% ipython --no-banner

In [1]: import numpy as np

In [2]: from numpy import linalg as LA

In [3]: np.set_printoptions(precision=1, suppress=True, linewidth=160)

In [4]: def rd(a):
   ...:     return np.round(a, 1) + 0
   ...: 

In [5]: E = np.load("arr.npy")

In [6]: rd(E)
Out[6]: 
array([[ 0. , -0.4,  0.8,  0.2,  1.4, -1.2, -1.9,  0.1],
       [-0.3, -1.6,  0.3,  1.5,  0. , -0.7,  1.2, -0.2],
       [ 0.4, -0.1,  0.3, -1.6,  0.3, -0.3,  0.5,  1.4],
       [ 0.1, -0.5,  0.8,  0.3,  1.5, -1.2, -1.9,  0.1],
       [ 0.7, -0.9,  0.2, -1.4, -0.5, -0.6,  1. , -0.1],
       [ 0.4,  0.6,  1.2,  0.9, -0.8,  0.1, -0.1, -0.4]])

In [7]: B = E / LA.norm(E, axis=1, keepdims=True)

In [8]: G = B @ B.T

In [9]: rd(LA.norm(B, axis=1))
Out[9]: array([1., 1., 1., 1., 1., 1.])

In [10]: np.argwhere(np.triu(np.abs(G) > 0.95, 1))
Out[10]: array([[0, 3]])

In [11]: rd(E.sum(axis=0))
Out[11]: array([ 1.3, -2.9,  3.6, -0.1,  1.9, -3.9, -1.2,  0.9])

In [12]: rd(np.abs(E).max())
Out[12]: np.float64(1.9)

In [13]: rd(LA.svd(E, compute_uv=False))
Out[13]: array([4.1, 3. , 2.6, 1.7, 1.1, 0.1])

In [14]: E.shape
Out[14]: (6, 8)

In [15]: rd(E.sum(axis=1))
Out[15]: array([-1. ,  0.2,  0.9, -0.8, -1.6,  1.9])

In [16]: np.unravel_index(np.abs(E).argmax(), E.shape)
Out[16]: (np.int64(0), np.int64(6))

In [17]: rd(E.mean(axis=0))
Out[17]: array([ 0.2, -0.5,  0.6,  0. ,  0.3, -0.6, -0.2,  0.1])

In [18]: feats = np.loadtxt("run2.csv", delimiter=",")

In [19]: feats
Out[19]: 
array([[-7.3, -0.3, -2.9, -4.9, -6.5],
       [ 6.2,  0. ,  1.4,  2. , -0.2],
       [ 5.7, -0.7,  0. ,  1. ,  0.2],
       [-9.5,  0.4, -2.3, -6.2, -5. ],
       [-7. ,  0.5, -3.5, -6. , -4.5],
       [ 7. , -0.6,  0.4,  4.1,  2.5],
       [ 6.1,  0.3,  0.8,  3.1, -0.2],
       [ 6.7,  1.6,  0.4,  2.1,  1.4],
       [-8.6,  3.1, -0.7, -5.1, -4. ],
       [-8.6,  2.8, -1.8, -7.2, -5.7],
       [-7.2,  1.7, -3.1, -5.6, -4.3],
       [-7.4,  2.4, -3.3, -5.2, -6.1],
       [-6.4,  3.2, -1.5, -3.9, -5.6],
       [ 7.7, -0.4, -0.8,  3.3, -1. ],
       [ 6.6, -2.5,  1.7,  4.3, -2.4],
       [-6.6,  1. , -2.9, -4.1, -5. ],
       [ 7.9,  0.3,  1.9,  2.5,  2.5],
       [ 6.6, -0.4,  0.6,  3.9,  1. ],
       [ 6. ,  0.3, -1.5,  2.4,  0.5],
       [ 5.1,  1.4, -0.6,  2. ,  0.5],
       [ 6. , -0.5,  0.4,  2.5, -1.9],
       [ 5.8, -0.2, -1.4,  2.7,  0.5],
       [-7.8,  0.3, -2.8, -7.8, -6.2],
       [-7.7,  1.4, -2.4, -4.6, -3.2],
       [ 8. ,  0.7, -1. ,  2.1,  0.9],
       [ 7.8,  1.9, -0.9, -0.2,  0.6],
       [ 6.2,  1.4, -0.2,  1.3,  2.7],
       [ 6. , -1.2,  1.4,  2.1,  1.8],
       [-6.8,  2.4, -2.7, -5.2, -4.1],
       [-6.6,  0.8, -2.9, -4.6, -5.3],
       [-5.9,  0.4, -2.6, -4.7, -3.1],
       [-6.7,  2.2, -3.1, -6. , -3.8],
       [ 5.1, -0.4, -1.6,  2.4,  0.2],
       [ 4.9, -1.8,  1.2,  2.2,  1.2],
       [-6.5,  2.3, -2.2, -6.3, -5. ],
       [ 6.9, -0.9,  0.3,  3.6,  0.2],
       [-9.3,  1.9, -2.3, -6.9, -5.5],
       [ 4.8, -0.3, -2.6,  4.7,  0.4],
       [ 8. , -0.4,  1. ,  3.3,  0.9],
       [ 7.8,  2.5, -0.7,  3. ,  1.2],
       [-6.8,  1.6, -2.7, -5.7, -3.7],
       [-8.6,  1.4, -2.5, -5. , -4.8],
       [ 6.1, -0.8, -0.5,  3.2,  0.7],
       [-7.9, -0.1, -2.4, -6.1, -4.3],
       [-6.4,  0.8, -1.5, -5.8, -5.5]])

In [20]: Xs = feats - feats.mean(axis=0)

In [21]: left, sigma, Vt = LA.svd(Xs, full_matrices=False)

In [22]: np.abs(left[:, 0]).argmax()
Out[22]: np.int64(36)

In [23]: np.abs(Vt[0]).argmax()
Out[23]: np.int64(0)

In [24]: rd((sigma ** 2).sum() ** 2 / (sigma ** 4).sum())
Out[24]: np.float64(1.1)

In [25]: rd(sigma ** 2 / (sigma ** 2).sum())
Out[25]: array([0.9, 0. , 0. , 0. , 0. ])
